% python3 -q
>>> import numpy as np
>>> import numpy.linalg as la
>>> np.set_printoptions(precision=3, suppress=True, linewidth=120)
>>> rng = np.random.default_rng(35)
>>> X = rng.normal(size=(27, 3))
>>> X = 3 * X / la.norm(X, axis=1, keepdims=True)
>>> X
array([[-1.905,  1.291,  1.925],
       [ 1.359,  2.675,  0.006],
       [-2.839, -0.114,  0.963],
       [ 0.57 , -0.825, -2.828],
       [ 2.929, -0.004,  0.651],
       [-1.562, -2.018,  1.577],
       [ 1.965, -1.947, -1.161],
       [-1.368, -2.122, -1.62 ],
       [-0.13 , -1.893,  2.324],
       [-1.854, -0.509,  2.303],
       [-1.678,  0.174,  2.481],
       [ 2.08 , -1.103,  1.859],
       [-1.347,  2.296,  1.383],
       [ 0.969, -0.537,  2.788],
       [ 1.365,  1.88 , -1.897],
       [ 0.102,  1.464,  2.617],
       [-2.083, -2.048,  0.682],
       [-0.958,  0.617, -2.775],
       [ 0.264, -1.793, -2.391],
       [-1.701,  0.501, -2.42 ],
       [-2.666, -1.312,  0.414],
       [ 1.445,  1.514,  2.149],
       [-0.98 , -0.829,  2.711],
       [-0.456,  0.874, -2.833],
       [ 0.936, -2.658, -1.03 ],
       [-1.281, -1.123,  2.469],
       [ 1.941,  2.287, -0.022]])
>>> D = la.norm(X[:, None] - X[None], axis=-1)
>>> D.mean(axis=1).argmax()
np.int64(14)
>>> (D + 1e9 * np.eye(27)).round(6).argmin(axis=1)
array([10, 26, 20, 18, 11, 16, 24, 18, 25, 10,  9, 13,  0, 11, 26, 21, 20, 23,  3, 17, 16, 15, 25, 17,  6, 22,  1])
>>> np.flatnonzero(D[23] < D.mean() / 2)
array([17, 19, 23])
>>> D[:5, :5]
array([[0.   , 4.031, 1.942, 5.761, 5.163],
       [4.031, 0.   , 5.13 , 4.571, 3.171],
       [1.942, 5.13 , 0.   , 5.147, 5.777],
       [5.761, 4.571, 5.147, 0.   , 4.282],
       [5.163, 3.171, 5.777, 4.282, 0.   ]])
>>> np.unravel_index(D.round(6).argmax(), D.shape)
(np.int64(13), np.int64(17))
>>> D.shape
(27, 27)
>>> la.matrix_rank(D ** 2)
np.int64(4)
>>> x = np.array([2, 2, 8])
>>> rhs = X @ x
>>> la.lstsq(X, rhs)[0]
array([2., 2., 8.])
>>> rhs = rhs + 0.02 * rng.normal(size=27)
>>> rhs
array([ 14.157,   8.113,   1.785, -23.148,  11.089,   5.428,  -9.241, -19.954,  14.507,  13.738,  16.829,  16.805,
        13.005,  23.16 ,  -8.688,  24.095,  -2.831, -22.903, -22.172, -21.753,  -4.666,  23.081,  18.042, -21.821,
       -11.659,  14.969,   8.287])
>>> b, *_ = la.lstsq(X, rhs)
>>> [round(float(la.norm(la.solve(X.T @ X + lam * np.eye(3), X.T @ rhs))), 2) for lam in (0, 1, 10, 100)]
[8.49, 8.4, 7.68, 4.18]
>>> b
array([2.001, 2.003, 7.999])
>>> M = np.load("out11.npy")
>>> M
array([[-1.777,  0.838,  0.282,  0.244],
       [-0.523, -1.438,  1.25 , -0.311],
       [-0.627, -1.104, -1.34 ,  0.769],
       [ 0.418,  0.109,  0.75 ,  1.803]])
>>> lab = rng.permutation(4)
>>> lab
array([2, 0, 3, 1])
>>> A2 = M[lab][:, lab]
>>> np.diag(A2)
array([-1.34 , -1.777,  1.803, -1.438])
>>> round(np.trace(A2), 3)
np.float64(-2.752)
>>> A2
array([[-1.34 , -0.627,  0.769, -1.104],
       [ 0.282, -1.777,  0.244,  0.838],
       [ 0.75 ,  0.418,  1.803,  0.109],
       [ 1.25 , -0.523, -0.311, -1.438]])
>>> round(la.det(A2), 3), np.round(la.det(M[lab]), 3)
(np.float64(-16.0), np.float64(16.0))
>>> round(float(la.norm(A2, 1)), 3), round(float(la.norm(A2, np.inf)), 3)
(3.622, 3.841)
>>> round(float(la.norm(A2, 2)), 3)
2.0
>>> la.norm(A2, axis=1).argmax()
np.int64(1)
>>> la.norm(A2, axis=1)
array([2., 2., 2., 2.])
>>> np.round(la.norm(A2[0], 1), 3), round(float(la.norm(A2[0], np.inf)), 3)
(np.float64(3.841), 1.34)
>>> np.round(la.norm(A2, "nuc"), 3)
np.float64(8.0)
>>> round(la.norm(A2[0] - A2[2]), 3)
np.float64(2.828)
>>> np.round(la.norm(A2) ** 2 / la.norm(A2, 2) ** 2, 3)
np.float64(4.0)
>>> M.reshape(2, -1)
array([[-1.777,  0.838,  0.282,  0.244, -0.523, -1.438,  1.25 , -0.311],
       [-0.627, -1.104, -1.34 ,  0.769,  0.418,  0.109,  0.75 ,  1.803]])
>>> blk = M.reshape(4, 2, -1)
>>> np.einsum("ihd,ihd->ih", blk, blk)
array([[3.861, 0.139],
       [2.341, 1.659],
       [1.611, 2.389],
       [0.187, 3.813]])
>>> m1 = np.load("test3.npy")
>>> m1
array([[  1,   2,  -2],
       [ -2,   0,   1],
       [ -5,   3,   3],
       [ -7,   6,   3],
       [ -9,   3,   4],
       [ -9,   4,   1],
       [ -6,   3,   3],
       [ -5,   2,   5],
       [ -5,   3,   4],
       [ -8,   0,   3],
       [ -7,   1,   3],
       [-10,   2,   6],
       [ -9,  -1,   7],
       [ -9,   1,   4],
       [ -9,   4,   2],
       [-11,   6,  -1],
       [ -8,   4,  -3],
       [-10,   1,  -1],
       [-13,   0,   2],
       [-12,  -1,   1],
       [ -9,  -2,   2],
       [ -7,  -1,   4],
       [ -7,   1,   6],
       [-10,   1,   6]])
>>> D = la.norm(m1[:, None] - m1[None], axis=-1)
>>> la.matrix_rank(D ** 2)
np.int64(5)
>>> np.flatnonzero(D[0] < D.mean() / 2)
array([0])
>>> D.shape
(24, 24)
>>> D[:5, :5]
array([[ 0.   ,  4.69 ,  7.874, 10.247, 11.705],
       [ 4.69 ,  0.   ,  4.69 ,  8.062,  8.185],
       [ 7.874,  4.69 ,  0.   ,  3.606,  4.123],
       [10.247,  8.062,  3.606,  0.   ,  3.742],
       [11.705,  8.185,  4.123,  3.742,  0.   ]])
>>> np.unravel_index(D.round(6).argmax(), D.shape)
(np.int64(0), np.int64(18))
>>> Xs = m1 - m1.mean(axis=0)
>>> vecs = la.svd(Xs)[2][:1]
>>> A2 = Xs - Xs @ vecs.T @ vecs
>>> round(float(la.norm(A2) / la.norm(Xs)), 3)
0.721
>>> la.norm(A2, axis=1).round(6).argmax()
np.int64(15)
>>> np.diag(vecs.T @ vecs)
array([0.818, 0.043, 0.139])
>>> np.cov(Xs @ vecs.T, rowvar=False)
array(10.042)
>>> gram = np.cov(m1, rowvar=False)
>>> m1.std(axis=0)
array([3.017, 2.107, 2.546])
>>> gram
array([[ 9.5  ,  0.587, -0.989],
       [ 0.587,  4.63 , -1.576],
       [-0.989, -1.576,  6.766]])
>>> la.eigvalsh(gram)[::-1]
array([10.042,  7.061,  3.794])
>>> round(float(np.corrcoef(m1[:, 1], m1[:, 0])[0, 1]), 3)
0.088
>>> np.argwhere(np.triu(np.abs(np.corrcoef(m1.T)) > 0.8, 1))
array([], shape=(0, 2), dtype=int64)
>>> np.polyfit(m1[:, 1], m1[:, 0], 1)
array([ 0.127, -7.972])
